>>> import numpy as np
>>> from numpy import linalg as LA
>>> np.set_printoptions(precision=1, suppress=True, linewidth=100)
>>> F = np.load("mat.npy")
>>> print(F)
[[  8   4   4]
 [  0  -1  -2]
 [  0  -8 -10]
 [ -4 -12 -12]
 [ -3 -10 -21]
 [  4 -11 -18]
 [  8  -9 -11]
 [ -1  -6 -12]
 [  8  -7 -20]
 [  5  -5 -27]
 [ -3 -13 -34]
 [-10 -10 -41]
 [-14 -18 -35]
 [-16 -19 -39]
 [-19 -23 -30]
 [-25 -27 -34]
 [-25 -26 -42]]
>>> Xs = F - F.mean(axis=0)
>>> left, s, VT = LA.svd(Xs, full_matrices=False)
>>> np.abs(VT[-1])
array([0.5, 0.8, 0.1])
>>> np.abs(left[:, 0]).argmax()
np.int64(0)
>>> print(s)
[73.6 26.9 12.1]
>>> G = np.cov(F, rowvar=False)
>>> print(G)
[[124.1  84.2 114.4]
 [ 84.2  71.8  92.4]
 [114.4  92.4 197. ]]
>>> np.argwhere(np.triu(np.abs(np.corrcoef(F.T)) > 0.8, 1))
array([[0, 1]])
>>> print(F.std(axis=0))
[10.8  8.2 13.6]
>>> np.corrcoef(F.T)
array([[1. , 0.9, 0.7],
       [0.9, 1. , 0.8],
       [0.7, 0.8, 1. ]])
>>> print(np.round(np.corrcoef(F[:, 2], F[:, 0])[0, 1], 1))
0.7
>>> K = np.load("a.npy")
>>> K
array([[ 1, -1, -2, -1],
       [ 0, -2,  2,  1],
       [ 1,  1, -4, -2]])
>>> left, s, VT = LA.svd(K)
>>> V = VT[:(s > 1e-8).sum()]
>>> rng = np.random.default_rng(54)
>>> x0 = K[2] + 3 * K[0] + rng.integers(2) * np.eye(4)[1]
>>> print(x0)
[  4.  -2. -10.  -5.]
>>> np.diag(V.T @ V)
array([0.2, 0.9, 0.7, 0.2])
>>> np.round(LA.norm(x0 - V.T @ V @ x0), 1)
np.float64(0.0)
>>> np.round(V.T @ V, 1) + 0
array([[ 0.2, -0.3, -0.2, -0.1],
       [-0.3,  0.9, -0.1,  0. ],
       [-0.2, -0.1,  0.7,  0.4],
       [-0.1,  0. ,  0.4,  0.2]])
>>> np.allclose(V.T @ V @ x0, x0)
True
>>> np.argsort(-LA.norm(K, axis=0).round(6), kind="stable")[:3]
array([2, 1, 3])
>>> round(LA.norm(K, 2) / LA.norm(K), 1)
np.float64(0.9)
>>> left, s, VT = LA.svd(K)
>>> s.round(1) + 0
array([5.8, 2.2, 0. ])
>>> B = left[:, :2] @ np.diag(s[:2]) @ VT[:2]
>>> round(float(np.abs(K - B).max()), 1)
0.0
>>> LA.matrix_rank(B)
np.int64(2)
>>> LA.matrix_rank(K, rtol=0.05)
np.int64(2)
>>> np.round(LA.norm(K - B) / LA.norm(K), 1)
np.float64(0.0)
>>> r = LA.matrix_rank(K)
>>> r
np.int64(2)
>>> null = LA.svd(K)[2][r:].T
>>> print(np.allclose(K @ null, 0))
True
>>> [int(LA.matrix_rank(np.delete(K, i, axis=0))) for i in range(3)]
[2, 2, 2]
>>> W0 = np.load("block19.npy")
>>> W0
array([[1. , 0.5, 0.2],
       [0.5, 1. , 0.5],
       [0.2, 0.5, 1. ]])
>>> w, V = LA.eigh(W0)
>>> w
array([0.4, 0.8, 1.8])
>>> print(np.round(V.T @ W0 @ V, 1) + 0)
[[0.4 0.  0. ]
 [0.  0.8 0. ]
 [0.  0.  1.8]]
>>> print((w > 1e-8).sum(), (w < -1e-8).sum())
3 0
>>> LA.eigvalsh(W0 + 5 * np.eye(3))
array([5.4, 5.8, 6.8])
>>> w.sum(), np.trace(W0)
(np.float64(3.0), np.float64(3.0))
>>> lab = rng.permutation(3)
>>> B = W0[:, lab] * rng.choice([-1, 1], 3)
>>> B
array([[ 1. ,  0.2, -0.5],
       [ 0.5,  0.5, -1. ],
       [ 0.2,  1. , -0.5]])
>>> left, _, VT = LA.svd(W0.T @ B)
>>> np.round(LA.lstsq(W0, B)[0], 1) + 0
array([[ 1.,  0.,  0.],
       [ 0.,  0., -1.],
       [ 0.,  1.,  0.]])
>>> np.round(left @ VT, 1) + 0
array([[ 1.,  0.,  0.],
       [ 0.,  0., -1.],
       [ 0.,  1.,  0.]])
>>> x0 = np.ones(3)
>>> for _ in range(4):
...     x0 = W0 @ x0
...     x0 /= LA.norm(x0)
...     print(round(x0 @ W0 @ x0, 1))
... 
1.8
1.8
1.8
1.8
>>> np.round(LA.eigvalsh(W0)[-1], 1)
np.float64(1.8)
>>> x0
array([0.5, 0.7, 0.5])
>>> w, V = LA.eig(W0)
>>> print(np.round(W0 @ V[:, 0] - w[0] * V[:, 0], 1) + 0)
[0. 0. 0.]
>>> lab = rng.permutation(3)
>>> print(lab)
[1 2 0]
>>> B = W0[lab][:, lab]
>>> round(LA.det(B), 1), np.round(LA.det(W0[lab]), 1)
(np.float64(0.6), np.float64(0.6))
>>> np.trace(B)
np.float64(3.0)
>>> np.diag(B)
array([1., 1., 1.])
>>> feats = np.loadtxt("arr.csv", delimiter=",")
>>> feats
array([[ 1., -2., -1.,  2.],
       [-2.,  0., -3.,  2.],
       [ 0., -1.,  1.,  1.],
       [ 0.,  3.,  3.,  0.]])
>>> f = np.array([6, 5])
>>> np.polyval(f, feats[3])
array([ 5., 23., 23.,  5.])
>>> np.convolve(feats[3], f)
array([ 0., 18., 33., 15.,  0.])
>>> f, g = feats[1], feats[3]
>>> f @ g
np.float64(-9.0)
>>> p = (f @ g) / (f @ f) * f
>>> print(np.outer(f, g))
[[-0. -6. -6. -0.]
 [ 0.  0.  0.  0.]
 [-0. -9. -9. -0.]
 [ 0.  6.  6.  0.]]
>>> g - p
array([-1.1,  3. ,  1.4,  1.1])
>>> m1 = np.minimum.outer(np.arange(1, 4), np.arange(1, 4)) * 5
>>> print(m1)
[[ 5  5  5]
 [ 5 10 10]
 [ 5 10 15]]
>>> w, V = LA.eigh(m1)
>>> print(LA.eigvalsh(m1 @ m1))
[  2.4  10.3 637.3]
>>> (w > 1e-8).sum(), (w < -1e-8).sum()
(np.int64(3), np.int64(0))
>>> np.round(V.T @ V, 1) + 0
array([[1., 0., 0.],
       [0., 1., 0.],
       [0., 0., 1.]])
>>> x0 = np.array([0, 2, 3])
>>> a = np.maximum(m1 @ x0, 0)
>>> m1.T @ a
array([ 700, 1275, 1600])
>>> print(np.maximum(m1 @ (3 * x0), 0))
[ 75 150 195]
>>> np.flatnonzero(a > 1e-9)
array([0, 1, 2])
>>> np.tanh(m1 @ x0)
array([1., 1., 1.])
>>> B = np.array([[0, 0], [1, 2]])
>>> Z = np.kron(B, m1)
>>> Z
array([[ 0,  0,  0,  0,  0,  0],
       [ 0,  0,  0,  0,  0,  0],
       [ 0,  0,  0,  0,  0,  0],
       [ 5,  5,  5, 10, 10, 10],
       [ 5, 10, 10, 10, 20, 20],
       [ 5, 10, 15, 10, 20, 30]])
>>> print(np.allclose(Z[:-1].T @ LA.lstsq(Z[:-1].T, Z[-1])[0], Z[-1]))
False
>>> f = np.array([-1, 2, 2])
>>> g = np.array([-3, -3])
>>> E = np.outer(f, g)
>>> E
array([[ 3,  3],
       [-6, -6],
       [-6, -6]])
>>> th = np.radians(60)
>>> Rm = np.eye(2)
>>> Rm[1, 1] = Rm[0, 0] = np.cos(th)
>>> Rm[1, 0], Rm[0, 1] = -np.sin(th), np.sin(th)
>>> Rm
array([[ 0.5,  0.9],
       [-0.9,  0.5]])
>>> B = E @ Rm.T
>>> np.allclose(LA.norm(E, axis=1), LA.norm(B, axis=1))
True
>>> LA.norm(W0, axis=0)
array([1.1, 1.2, 1.1])
>>> print(round(float(LA.norm(W0[1] - W0[2])), 1))
0.8
>>> round(float(LA.norm(W0, "nuc")), 1)
3.0
>>> arr = np.array([[0.5, 0.0, 0.5], [0.0, 1.0, 0.0], [0.0, 0.0, 1.0]])
>>> W = np.array([[-2, 3, -1, -2], [0, -1, 3, -1], [0, -1, -2, 2]])
>>> coef = np.array([1, 1, 1, 3])
>>> H = np.maximum(arr @ W + coef, 0)
>>> (H > 0).astype(int)
array([[0, 1, 0, 1],
       [1, 0, 1, 1],
       [1, 0, 0, 1]])
>>> LA.matrix_rank(H)
np.int64(3)
>>> Z = np.array([[-2, 0, 1], [-1, -1, 3], [1, 0, 1], [2, 1, 0]])
>>> H @ Z
array([[4., 1., 6.],
       [6., 2., 5.],
       [8., 5., 1.]])
>>> M = np.loadtxt("dump.csv", delimiter=",")
>>> M
array([[0.5, 0. , 0. , 0.5],
       [0. , 1. , 0. , 0. ],
       [0. , 0.5, 0.5, 0. ],
       [0. , 0. , 0. , 1. ]])
>>> (M != 0).astype(int)
array([[1, 0, 0, 1],
       [0, 1, 0, 0],
       [0, 1, 1, 0],
       [0, 0, 0, 1]])
>>> M @ M
array([[0.2, 0. , 0. , 0.8],
       [0. , 1. , 0. , 0. ],
       [0. , 0.8, 0.2, 0. ],
       [0. , 0. , 0. , 1. ]])
>>> np.sort(LA.eigvals(M).real)
array([0.5, 0.5, 1. , 1. ])
>>> lab = rng.permutation(4)
>>> B = M[:, lab] * rng.choice([-1, 1], 4)
>>> B
array([[-0.5, -0.5,  0. , -0. ],
       [-0. , -0. ,  0. , -1. ],
       [-0. , -0. ,  0.5, -0.5],
       [-0. , -1. ,  0. , -0. ]])
>>> left, _, VT = LA.svd(M.T @ B)
>>> np.round(LA.lstsq(M, B)[0], 1) + 0
array([[-1.,  0.,  0.,  0.],
       [ 0.,  0.,  0., -1.],
       [ 0.,  0.,  1.,  0.],
       [ 0., -1.,  0.,  0.]])
>>> lab
array([0, 3, 2, 1])
>>> np.round(LA.norm(B, 1), 1), np.round(LA.norm(B, np.inf), 1)
(np.float64(1.5), np.float64(1.0))
>>> round(float(LA.norm(B, "nuc")), 1)
3.2
>>> LA.norm(B, axis=0)
array([0.5, 1.1, 0.5, 1.1])
>>> LA.norm(B, axis=1)
array([0.7, 1. , 0.7, 1. ])
>>> x0 = np.array([1, 1, 0, 2])
>>> (M @ x0).argmax()
np.int64(3)
>>> M @ np.eye(4)[2]
array([0. , 0. , 0.5, 0. ])
>>> np.sign((M @ x0).round(6))
array([1., 1., 1., 1.])
>>> (M * x0).sum(axis=1)
array([1.5, 1. , 0.5, 2. ])
>>> M @ x0
array([1.5, 1. , 0.5, 2. ])
>>> print(M @ np.ones(4))
[1. 1. 1. 1.]
